In [1]: import numpy as np

In [2]: np.set_printoptions(precision=2, suppress=True, linewidth=140)

In [3]: def rd(a):
   ...:     return np.round(a, 2) + 0
   ...: 

In [4]: J = np.load("mat.npy")

In [5]: rd(J)
Out[5]: 
array([[ 0.48, -0.13,  0.48],
       [-0.13,  0.04, -0.13],
       [ 0.48, -0.13,  0.48]])

In [6]: r0 = np.array([0, 1, 2])

In [7]: rd(np.cross(J[2, :3], J[1, :3]))
Out[7]: array([0., 0., 0.])

In [8]: rng = np.random.default_rng(797)

In [9]: lab = rng.permutation(3)

In [10]: lab
Out[10]: array([1, 2, 0])

In [11]: Y = J[lab][:, lab]

In [12]: rd(np.sort(np.abs(np.linalg.eigvals(Y))))
Out[12]: array([0., 0., 1.])

In [13]: np.trace(Y)
Out[13]: np.float64(1.0)

In [14]: rd(Y)
Out[14]: 
array([[ 0.04, -0.13, -0.13],
       [-0.13,  0.48,  0.48],
       [-0.13,  0.48,  0.48]])

In [15]: rd(np.diag(Y))
Out[15]: array([0.04, 0.48, 0.48])

In [16]: rank = np.linalg.matrix_rank(J)

In [17]: rank
Out[17]: np.int64(1)

In [18]: ns = np.linalg.svd(J)[2][rank:].T

In [19]: print(np.allclose(J @ ns, 0))
True

In [20]: ns.shape
Out[20]: (3, 2)

In [21]: rd(J @ ns)
Out[21]: 
array([[0., 0.],
       [0., 0.],
       [0., 0.]])

In [22]: w, vecs = np.linalg.eigh(J)

In [23]: rd(np.linalg.eigvalsh(J @ J))
Out[23]: array([0., 0., 1.])

In [24]: print((w > 1e-8).sum(), (w < -1e-8).sum())
1 0

In [25]: print(rd(vecs.T @ vecs))
[[1. 0. 0.]
 [0. 1. 0.]
 [0. 0. 1.]]

In [26]: print(rd(np.abs(vecs[:, -1])))
[0.69 0.19 0.69]

In [27]: print(rd(np.linalg.svd(J, compute_uv=False)))
[1. 0. 0.]

In [28]: rd(np.linalg.eigvalsh(J + -1 * np.eye(3)))
Out[28]: array([-1., -1.,  0.])

In [29]: rd(w)
Out[29]: array([0., 0., 1.])

In [30]: np.unique(w.round(6) + 0, return_counts=True)[1]
Out[30]: array([2, 1])

In [31]: np.abs(vecs[:, -1]).round(6).argmax()
Out[31]: np.int64(0)

In [32]: rd(vecs @ np.diag(w) @ vecs.T)
Out[32]: 
array([[ 0.48, -0.13,  0.48],
       [-0.13,  0.04, -0.13],
       [ 0.48, -0.13,  0.48]])

In [33]: print(w.sum(), np.trace(J))
1.0 1.0

In [34]: E = np.loadtxt("m.csv", delimiter=",")

In [35]: E
Out[35]: 
array([[ 2.7 ,  3.72,  3.64],
       [ 3.77, -5.22, -4.01],
       [ 2.45,  2.58,  2.03],
       [ 0.88,  1.86,  3.42],
       [ 1.65,  1.18,  1.24],
       [ 1.51, -6.27, -4.55],
       [ 3.16,  2.38, -0.51],
       [ 1.72, -0.15,  2.28],
       [ 1.14,  1.13,  1.45],
       [ 4.74,  1.85,  3.18],
       [ 2.64, -3.12, -4.61],
       [ 2.47, -6.64, -3.67],
       [ 3.9 , -5.97, -4.51],
       [ 2.85, -5.98, -4.13],
       [ 0.  ,  3.19,  4.7 ],
       [ 3.43,  1.06,  1.18],
       [ 1.72,  0.36,  1.97],
       [ 1.31,  1.31,  4.47],
       [ 2.2 ,  3.45,  3.82],
       [ 0.63,  2.16,  4.02],
       [ 1.19, -5.91, -5.36],
       [ 1.78, -6.45, -3.37],
       [ 1.52, -5.6 , -3.07],
       [ 2.66, -0.01,  0.24],
       [ 0.56,  0.45,  1.32],
       [ 4.5 ,  0.92,  3.83],
       [ 1.  ,  0.04,  3.06]])

In [36]: D = np.linalg.norm(E[:, None] - E[None], axis=-1)

In [37]: (D + 1e9 * np.eye(27)).round(6).argmin(axis=1)
Out[37]: array([18, 12,  4, 19,  8, 20, 15, 16,  4, 25,  1, 21,  1, 11, 19, 23,  7, 19,  0,  3,  5, 11, 21, 15,  8,  9,  7])

In [38]: D[2].round(6).argsort(kind="stable")[:4]
Out[38]: array([ 2,  4,  0, 15])

In [39]: print(np.unravel_index(D.round(6).argmax(), D.shape))
(np.int64(14), np.int64(20))

In [40]: rd(D[:5, :5])
Out[40]: 
array([[ 0.  , 11.81,  1.99,  2.61,  3.65],
       [11.81,  0.  ,  9.95, 10.66,  8.54],
       [ 1.99,  9.95,  0.  ,  2.22,  1.8 ],
       [ 2.61, 10.66,  2.22,  0.  ,  2.41],
       [ 3.65,  8.54,  1.8 ,  2.41,  0.  ]])

In [41]: print(D.mean(axis=1).argmax())
20
